In [1]: import numpy as np

In [2]: from numpy import linalg as LA

In [3]: np.set_printoptions(suppress=True, linewidth=140)

In [4]: def rd(a):
   ...:     return np.round(a, 2) + 0
   ...: 

In [5]: X = np.loadtxt("run18.csv", delimiter=",")

In [6]: X
Out[6]: 
array([[  3.,   1.,  -3.,   0.,   3.,   2.,  -2.,   3.,   2.,   1.,  -3.,  -1.],
       [  6.,   4.,  -5.,   0.,   2.,   2.,  -5.,   3.,   2.,  -2.,   0.,  -2.],
       [  3.,   2.,  -7.,  -1.,   1.,   3.,  -3.,   3.,   0.,  -4.,  -2.,  -1.],
       [  0.,   3.,  -4.,  -2.,   1.,   2.,  -3.,   0.,   3.,  -5.,  -4.,  -2.],
       [ -3.,   3.,  -7.,  -5.,   4.,   2.,   0.,  -2.,   3.,  -5.,  -1.,   0.],
       [ -6.,   1.,  -6.,  -8.,   1.,   1.,   1.,  -2.,   6.,  -2.,  -2.,  -2.],
       [ -5.,  -2.,  -8., -10.,   4.,   1.,   2.,  -4.,   6.,  -2.,  -2.,   0.],
       [ -2.,  -2.,  -8., -11.,   7.,   1.,   4.,  -1.,   3.,  -4.,  -4.,  -2.],
       [ -1.,  -3.,  -5., -11.,   9.,   4.,   3.,   0.,   1.,  -2.,  -2.,  -2.],
       [ -1.,   0.,  -5., -10.,   8.,   7.,   3.,   1.,   4.,  -3.,  -4.,   0.],
       [  2.,  -2.,  -2.,  -9.,   9.,   8.,   4.,  -1.,   2.,  -3.,  -7.,   2.],
       [  2.,  -1.,  -1.,  -7.,   9.,   9.,   6.,  -3.,  -1.,  -2.,  -9.,   3.],
       [  2.,   2.,   1.,  -4.,  11.,   7.,   7.,   0.,   2.,   1.,  -7.,   6.],
       [  5.,  -1.,   2.,  -7.,   9.,   9.,   9.,   1.,   5.,   4.,  -4.,   7.],
       [  2.,   2.,   2.,  -4.,   7.,   6.,  11.,  -2.,   6.,   5.,  -6.,   9.],
       [  4.,   5.,   2.,  -4.,   5.,   8.,  14.,  -1.,   4.,   8.,  -8.,   6.],
       [  2.,   5.,   2.,  -2.,   8.,   6.,  16.,  -4.,   3.,   6.,  -8.,   3.],
       [  5.,   7.,   1.,   0.,   8.,   8.,  18.,  -1.,   4.,   6.,  -8.,   5.],
       [  2.,   6.,  -1.,   3.,   5.,  10.,  18.,   0.,   7.,   9.,  -9.,   2.],
       [  5.,   7.,  -3.,   3.,   4.,  12.,  18.,  -2.,  10.,  10.,  -9.,   1.],
       [  4.,   8.,  -4.,   5.,   2.,  15.,  16.,  -5.,  12.,  10.,  -8.,   2.],
       [  1.,   7.,  -3.,   6.,   3.,  16.,  18.,  -7.,  11.,   8., -10.,   2.],
       [  2.,   8.,  -1.,   7.,   4.,  19.,  18.,  -9.,  14.,   6.,  -9.,   3.],
       [ -1.,   5.,   1.,  10.,   6.,  20.,  16., -12.,  13.,   9.,  -6.,   0.],
       [  1.,   6.,   1.,  13.,   4.,  19.,  19., -12.,  16.,   8.,  -4.,  -3.]])

In [7]: x = np.array([-1, -2, 2, 2, -2, 0, -3, -2, 2, -3, 0, -3])

In [8]: y = X @ x

In [9]: y
Out[9]: 
array([ -13.,   -3.,   -7.,   16.,  -10.,   -1.,  -15.,  -32.,  -38.,  -39.,  -41.,  -51.,  -72.,  -83.,  -83., -102.,  -89., -110.,  -93.,
        -90.,  -72.,  -63.,  -49.,  -24.,   -9.])

In [10]: rng = np.random.default_rng(16195)

In [11]: y = y + 0.3 * rng.normal(size=25)

In [12]: rd(y)
Out[12]: 
array([ -13.22,   -3.06,   -7.25,   15.87,  -10.52,   -1.24,  -14.99,  -32.56,  -38.26,  -38.86,  -41.09,  -50.96,  -72.45,  -83.07,
        -82.8 , -101.86,  -88.95, -109.68,  -92.99,  -90.  ,  -71.71,  -62.68,  -49.28,  -24.34,   -8.79])

In [13]: b, *_ = LA.lstsq(X, y)

In [14]: rd(b)
Out[14]: array([-0.96, -2.01,  2.02,  1.97, -2.06,  0.01, -2.98, -2.01,  1.99, -3.  ,  0.  , -3.01])

In [15]: b.round()
Out[15]: array([-1., -2.,  2.,  2., -2.,  0., -3., -2.,  2., -3.,  0., -3.])
